% python3 -q
>>> import numpy as np
>>> import numpy.linalg as la
>>> np.set_printoptions(suppress=True, linewidth=200)
>>> rd = lambda a: np.round(a, 1) + 0
>>> m1 = np.load("test2.npy")
>>> m1
array([[0, 0, 0],
       [1, 1, 0],
       [0, 2, 0]])
>>> w1 = np.array([[-2, 1, 0, -1], [-3, 0, -1, -2], [-2, 2, 3, -3]])
>>> coef = np.array([0, 3, 1, -1])
>>> act = np.maximum(m1 @ w1 + coef, 0)
>>> rd((act > 0).mean(axis=0))
array([0. , 1. , 0.3, 0. ])
>>> basis = np.array([[-7, 9, -5], [7, -1, 4], [7, 0, 9], [-5, -6, 3]])
>>> w1 @ basis
array([[ 26, -13,  11],
       [ 24, -15,   0],
       [ 64,  -2,  36]])
>>> rd(la.eigvals(m1).sum().real)
np.float64(1.0)
>>> rk = la.matrix_rank(m1)
>>> rk
np.int64(2)
>>> null = la.svd(m1)[2][rk:].T
>>> [int(la.matrix_rank(np.delete(m1, i, axis=0))) for i in range(3)]
[2, 1, 1]
>>> [int(la.matrix_rank(m1[:, :j + 1])) for j in range(3)]
[1, 2, 2]
>>> la.matrix_rank(m1.T @ m1), la.matrix_rank(m1 @ m1.T)
(np.int64(2), np.int64(2))
>>> np.allclose(m1 @ null, 0)
True
>>> m1 @ null
array([[0.],
       [0.],
       [0.]])
>>> F = np.load("dump.npy")
>>> F
array([[0, 1, 3],
       [2, 1, 3],
       [1, 0, 2]])
>>> r0 = np.array([-4, 3, -4])
>>> other = F + np.outer(r0, np.eye(3)[0])
>>> other
array([[-4.,  1.,  3.],
       [ 5.,  1.,  3.],
       [-3.,  0.,  2.]])
>>> la.matrix_rank(la.inv(other) - la.inv(F), tol=1e-8)
np.int64(1)
>>> def softmax(z):
...     e = np.exp(z - z.max(axis=-1, keepdims=True))
...     return e / e.sum(axis=-1, keepdims=True)
... 
>>> rd(softmax(F[2]))
array([0.2, 0.1, 0.7])
>>> att = F @ F.T / np.sqrt(3)
>>> rd(softmax(att + np.triu(np.full(att.shape, -np.inf), 1)))
array([[1. , 0. , 0. ],
       [0.1, 0.9, 0. ],
       [0.2, 0.7, 0.1]])
>>> rd(softmax(att)[2] @ F)
array([1.5, 0.9, 2.9])
>>> E = np.load("a.npy")
>>> E
array([[ 6,  0,  0,  0,  0],
       [ 0, -9,  0,  0,  0],
       [ 0,  0,  4,  0,  0],
       [ 0,  0,  0,  4,  0],
       [ 0,  0,  0,  0,  2]])
>>> rd(la.eigvalsh(E).min())
np.float64(-9.0)
>>> w1 = np.array([[-1, -1], [0, -2], [-1, 0], [0, -1], [-3, 1]])
>>> coef = np.array([-4, -5])
>>> act = np.maximum(E @ w1 + coef, 0)
>>> print((act > 0).astype(int))
[[0 0]
 [0 1]
 [0 0]
 [0 0]
 [0 0]]
>>> basis = np.array([[9, 4], [9, 5]])
>>> w1 @ basis
array([[-18,  -9],
       [-18, -10],
       [ -9,  -4],
       [ -9,  -5],
       [-18,  -7]])
>>> (act @ basis).round(6).argmax(axis=1)
array([0, 0, 0, 0, 0])
>>> W0 = np.loadtxt("case16.csv", delimiter=",")
>>> W0
array([[10., 12.,  7.],
       [ 0.,  2., -3.],
       [ 4.,  6.,  1.],
       [ 8., 10.,  5.]])
>>> rk = la.matrix_rank(W0)
>>> print(rk)
2
>>> null = la.svd(W0)[2][rk:].T
>>> rd(null @ null.T)
array([[ 0.7, -0.4, -0.3],
       [-0.4,  0.2,  0.2],
       [-0.3,  0.2,  0.1]])
>>> null.shape
(3, 1)
>>> left, sig, VT = la.svd(W0, full_matrices=False)
>>> rd(np.abs(VT[0]))
array([0.6, 0.7, 0.4])
>>> print(left.shape, sig.shape, VT.shape)
(4, 3) (3,) (3, 3)
>>> rd(sig)
array([23. ,  4.1,  0. ])
>>> print((sig > 1e-8).sum())
2
>>> rd(sig / sig[0])
array([1. , 0.2, 0. ])
>>> J = np.load("run10.npy")
>>> J
array([[ -9,  -5,   1,  -9,  -7],
       [ -2, -11,   8,  -5, -16],
       [  1, -14,   4, -10, -15],
       [  2, -12,  11, -10, -23],
       [ -7, -10,  20, -12, -21],
       [ -4, -17,  25,  -9, -27],
       [  1, -21,  20, -16, -19],
       [  9, -12,  12, -17, -26],
       [  2, -21,  21, -19, -20],
       [  9, -21,  12, -20, -16],
       [  2, -29,  13, -24, -17],
       [ 10, -29,   8, -17,  -9],
       [  6, -35,   5, -22, -16],
       [ -2, -35,   4, -30, -14]])
>>> hat = J @ la.solve(J.T @ J, J.T)
>>> rd(hat @ J[:, 4])
array([ -7., -16., -15., -23., -21., -27., -19., -26., -20., -16., -17.,  -9., -16., -14.])
>>> rd(la.eigvalsh(hat))
array([0., 0., 0., 0., 0., 0., 0., 0., 0., 1., 1., 1., 1., 1.])
>>> vec = np.array([1, 2, 0])
>>> m1 * vec
array([[0, 0, 0],
       [1, 2, 0],
       [0, 4, 0]])
>>> print(m1 @ vec)
[0 3 4]
>>> (m1 @ vec).argmax()
np.int64(2)
>>> m1 @ np.ones(3)
array([0., 2., 2.])
>>> m1 @ (2 * vec)
array([0, 6, 8])
>>> K = np.array([[0, 0, 1, 0], [0, 0, 1, 0], [0, 0, 0, 0], [0, 0, 0, 0]])
>>> K
array([[0, 0, 1, 0],
       [0, 0, 1, 0],
       [0, 0, 0, 0],
       [0, 0, 0, 0]])
>>> print(K @ K)
[[0 0 0 0]
 [0 0 0 0]
 [0 0 0 0]
 [0 0 0 0]]
>>> np.prod(np.diag(K)), rd(la.det(K))
(np.int64(0), np.float64(0.0))
>>> print((la.matrix_power((K != 0) + (K.T != 0) + np.eye(4), 4) > 0).astype(int))
[[1 1 1 0]
 [1 1 1 0]
 [1 1 1 0]
 [0 0 0 1]]
>>> print((K != 0).astype(int))
[[0 0 1 0]
 [0 0 1 0]
 [0 0 0 0]
 [0 0 0 0]]
>>> rd(np.sort(la.eigvals(K).real))
array([0., 0., 0., 0.])
>>> rd(la.det(K))
np.float64(0.0)
>>> np.flatnonzero(la.matrix_power((K != 0) + (K.T != 0) + np.eye(4), 4)[0])
array([0, 1, 2])
>>> rng = np.random.default_rng(9)
>>> other = K + rng.integers(-2, 3, (4, 1)) @ rng.integers(-2, 3, (1, 4))
>>> other
array([[ 0,  0,  1,  0],
       [-4,  2,  3,  2],
       [-4,  2,  2,  2],
       [ 2, -1, -1, -1]])
>>> np.abs(other - K).sum(axis=1)
array([ 0, 10, 10,  5])
>>> print(la.matrix_rank(other - K, tol=1e-8))
1
>>> rd(np.trace(la.pinv(K) @ K))
np.float64(1.0)
>>> np.abs(np.diag(la.qr(K)[1])) > 1e-9
array([False, False, False, False])
>>> np.allclose(K[:-1].T @ la.lstsq(K[:-1].T, K[-1])[0], K[-1])
True
>>> t = np.radians(90)
>>> Rm = np.eye(4)
>>> Rm[2, 2] = Rm[1, 1] = np.cos(t)
>>> Rm[2, 1], Rm[1, 2] = -np.sin(t), np.sin(t)
>>> rd(Rm)
array([[ 1.,  0.,  0.,  0.],
       [ 0.,  0.,  1.,  0.],
       [ 0., -1.,  0.,  0.],
       [ 0.,  0.,  0.,  1.]])
>>> other = K @ Rm.T
>>> np.allclose(K @ K.T, other @ other.T)
True
>>> np.allclose(la.norm(K, axis=1), la.norm(other, axis=1))
True
>>> rd(other)
array([[0., 1., 0., 0.],
       [0., 1., 0., 0.],
       [0., 0., 0., 0.],
       [0., 0., 0., 0.]])
>>> A = np.loadtxt("arr.csv", delimiter=",")
>>> A
array([[ 2., -1.,  2., -1.],
       [ 0.,  3.,  0.,  3.],
       [ 2., -1.,  2., -1.],
       [ 0.,  3.,  0.,  3.]])
>>> r0 = np.array([5, -8, 3])
>>> np.correlate(A[2], A[3], "full")
array([ 6., -3., 12., -6.,  6., -3.,  0.])
>>> np.cross(A[2, :3], A[3, :3])
array([-6.,  0.,  6.])
>>> left, sig, VT = la.svd(A)
>>> rd(sig)
array([6.5, 3.7, 0. , 0. ])
>>> np.argmax(sig[:-1] / (sig[1:] + 1e-6)) + 1
np.int64(2)
>>> other = left[:, :2] @ np.diag(sig[:2]) @ VT[:2]
>>> rd(np.abs(A - other).max())
np.float64(0.0)
>>> la.matrix_rank(other)
np.int64(2)
>>> rd(la.norm(A - other, 2)), rd(sig[2])
(np.float64(0.0), np.float64(0.0))
>>> la.matrix_rank(A, rtol=0.05)
np.int64(2)
>>> print(np.unique(A.round(6), axis=0).shape)
(2, 4)
>>> print(np.allclose(A[:-1].T @ la.lstsq(A[:-1].T, A[-1])[0], A[-1]))
True
>>> rk = la.matrix_rank(A)
>>> rk
np.int64(2)
>>> null = la.svd(A)[2][rk:].T
>>> print(la.matrix_rank(A.T @ A), la.matrix_rank(A @ A.T))
2 2
>>> rd(null @ null.T)
array([[ 0.5,  0. , -0.5,  0. ],
       [ 0. ,  0.5,  0. , -0.5],
       [-0.5,  0. ,  0.5,  0. ],
       [ 0. , -0.5,  0. ,  0.5]])
>>> null.shape
(4, 2)
>>> X = np.loadtxt("x.csv", delimiter=",")
>>> X
array([[  0.,   0.,  -2.,   0.,  -4.,  -3.],
       [ -7.,   0.,   1.,   0.,   0.,  -3.],
       [-10.,   0.,  -3.,   0.,  -7., -10.],
       [ -3.,   0.,  -4.,   0.,  -5.,  -6.],
       [  0.,   0.,   7.,   0.,  11.,   9.],
       [  4.,   0.,  -2.,   0.,  -2.,   0.]])
>>> r0, v = X[0], X[2]
>>> r0 @ r0
np.float64(29.0)
>>> p = (r0 @ v) / (r0 @ r0) * r0
>>> rd(la.norm(r0 + v) ** 2 + la.norm(r0 - v) ** 2)
np.float64(574.0)
>>> print(rd(v - p))
[-10.    0.    1.4   0.    1.8  -3.4]
>>> np.outer(r0, v)
array([[-0.,  0., -0.,  0., -0., -0.],
       [-0.,  0., -0.,  0., -0., -0.],
       [20., -0.,  6., -0., 14., 20.],
       [-0.,  0., -0.,  0., -0., -0.],
       [40., -0., 12., -0., 28., 40.],
       [30., -0.,  9., -0., 21., 30.]])
>>> rd(p)
array([ 0. ,  0. , -4.4,  0. , -8.8, -6.6])
>>> la.matrix_rank(np.outer(r0, v))
np.int64(1)
